$ python -q
>>> import numpy as np
>>> import numpy.linalg as la
>>> np.set_printoptions(precision=3, suppress=True, linewidth=120)
>>> M = np.array([[-3, -2, 3, 2, 2, -3],
...     [-4, -1, -4, 4, 0, -4],
...     [3, -4, -3, -2, -3, 2],
...     [-3, 4, 3, 1, -4, 5],
...     [5, -1, 5, -2, -4, -5],
...     [1, 1, -1, 3, 3, 2]])
>>> M[:, 3] = 2 * M[:, 5]
>>> M
array([[ -3,  -2,   3,  -6,   2,  -3],
       [ -4,  -1,  -4,  -8,   0,  -4],
       [  3,  -4,  -3,   4,  -3,   2],
       [ -3,   4,   3,  10,  -4,   5],
       [  5,  -1,   5, -10,  -4,  -5],
       [  1,   1,  -1,   4,   3,   2]])
>>> # rows and columns are dependent
>>> la.norm(M, axis=1)
array([ 8.426, 10.63 ,  7.937, 13.229, 13.856,  5.657])
>>> round(la.norm(M, 1), 3), np.round(la.norm(M, np.inf), 3)
(np.float64(42.0), np.float64(30.0))
>>> round(float(la.norm(M, 2)), 3)
20.701
>>> np.round(la.svd(M, compute_uv=False), 3) + 0
array([20.701,  9.939,  8.395,  5.908,  3.649,  0.   ])
>>> np.diff(M, axis=0)
array([[ -1,   1,  -7,  -2,  -2,  -1],
       [  7,  -3,   1,  12,  -3,   6],
       [ -6,   8,   6,   6,  -1,   3],
       [  8,  -5,   2, -20,   0, -10],
       [ -4,   2,  -6,  14,   7,   7]])
>>> la.rank(M)
Traceback (most recent call last):
  File "<python-input-12>", line 1, in <module>
    la.rank(M)
    ^^^^^^^
AttributeError: module 'numpy.linalg' has no attribute 'rank'
>>> np.unravel_index(np.abs(M).argmax(), M.shape)
(np.int64(3), np.int64(3))
>>> la.matrix_power(M, 4)
array([[  4235,  -3387,    369,  -7518,   -248,  -3759],
       [  5248,  -6607,   -392, -16112,   2736,  -8056],
       [ -4903,   4019,  -1187,  12328,   -535,   6164],
       [ -7879,   9197,  -2285,  23470,  -5212,  11735],
       [  3941,  -7172,   -409, -14002,   1512,  -7001],
       [  -753,   2016,   1299,   2504,    271,   1252]])
>>> round(float(la.det(M)), 3)
-0.0
>>> round(float(np.abs(la.eigvals(M)).max()), 3)
12.177
>>> la.determinant(M)
Traceback (most recent call last):
  File "<python-input-17>", line 1, in <module>
    la.determinant(M)
    ^^^^^^^^^^^^^^
AttributeError: module 'numpy.linalg' has no attribute 'determinant'
>>> (M - M.T) / 2
array([[ 0. ,  1. ,  0. , -1.5, -1.5, -2. ],
       [-1. ,  0. ,  0. , -6. ,  0.5, -2.5],
       [ 0. ,  0. ,  0. ,  0.5, -4. ,  1.5],
       [ 1.5,  6. , -0.5,  0. ,  3. ,  0.5],
       [ 1.5, -0.5,  4. , -3. ,  0. , -4. ],
       [ 2. ,  2.5, -1.5, -0.5,  4. ,  0. ]])
>>> (M + M.T) / 2
array([[-3. , -3. ,  3. , -4.5,  3.5, -1. ],
       [-3. , -1. , -4. , -2. , -0.5, -1.5],
       [ 3. , -4. , -3. ,  3.5,  1. ,  0.5],
       [-4.5, -2. ,  3.5, 10. , -7. ,  4.5],
       [ 3.5, -0.5,  1. , -7. , -4. , -1. ],
       [-1. , -1.5,  0.5,  4.5, -1. ,  2. ]])
>>> W1 = np.array([[0, 0, 3, 1],
...     [2, 2, 0, 3],
...     [3, 0, 0, 1],
...     [0, 3, 0, 3],
...     [0, 0, 2, 3],
...     [2, 3, 2, 0]])
>>> beta = np.array([2, 0, 2, 2])
>>> H = np.maximum(M @ W1 + beta, 0)
>>> H
array([[ 1,  0,  0,  0],
       [ 0,  0,  0,  0],
       [ 0, 10,  9,  0],
       [29, 53,  0, 32],
       [ 5,  0,  0,  0],
       [ 5, 20, 15, 26]])
>>> (H > 0).astype(int)
array([[1, 0, 0, 0],
       [0, 0, 0, 0],
       [0, 1, 1, 0],
       [1, 1, 0, 1],
       [1, 0, 0, 0],
       [1, 1, 1, 1]])
>>> la.matrix_rank(H)
np.int64(4)
>>> basis = np.array([[-1, -3, -1], [0, 1, 1], [-2, -3, 1], [3, -1, 2]])
>>> W1 @ basis
array([[ -3, -10,   5],
       [  7,  -7,   6],
       [  0, -10,  -1],
       [  9,   0,   9],
       [  5,  -9,   8],
       [ -6,  -9,   3]])
>>> H @ basis
array([[ -1,  -3,  -1],
       [  0,   0,   0],
       [-18, -17,  19],
       [ 67, -66,  88],
       [ -5, -15,  -5],
       [ 43, -66,  82]])
>>> P = H @ la.solve(H.T @ H, H.T)
>>> np.allclose(P @ P, P)
True
>>> np.round((np.eye(6) - P) @ H, 3) + 0
array([[0., 0., 0., 0.],
       [0., 0., 0., 0.],
       [0., 0., 0., 0.],
       [0., 0., 0., 0.],
       [0., 0., 0., 0.],
       [0., 0., 0., 0.]])
>>> np.round(la.eigvalsh(P), 3) + 0
array([0., 0., 1., 1., 1., 1.])
>>> np.round(np.trace(P), 3)
np.float64(4.0)
>>> data = np.load("data.npy")
>>> data
array([[ 1,  1,  1,  1,  1,  1,  1,  1],
       [ 1,  1, -1, -1, -1, -1,  1,  1],
       [ 1, -1,  1, -1, -1,  1, -1,  1]])
>>> Y = data / np.sqrt((data ** 2).mean(axis=1, keepdims=True))
>>> data - data.mean(axis=1, keepdims=True)
array([[ 0.,  0.,  0.,  0.,  0.,  0.,  0.,  0.],
       [ 1.,  1., -1., -1., -1., -1.,  1.,  1.],
       [ 1., -1.,  1., -1., -1.,  1., -1.,  1.]])
>>> la.matrix_rank(Y) == la.matrix_rank(data)
np.True_
>>> la.norm(Y, axis=1)
array([2.828, 2.828, 2.828])
>>> Y[0]
array([1., 1., 1., 1., 1., 1., 1., 1.])
>>> la.matrix_rank(data - data.mean(axis=1, keepdims=True))
np.int64(2)
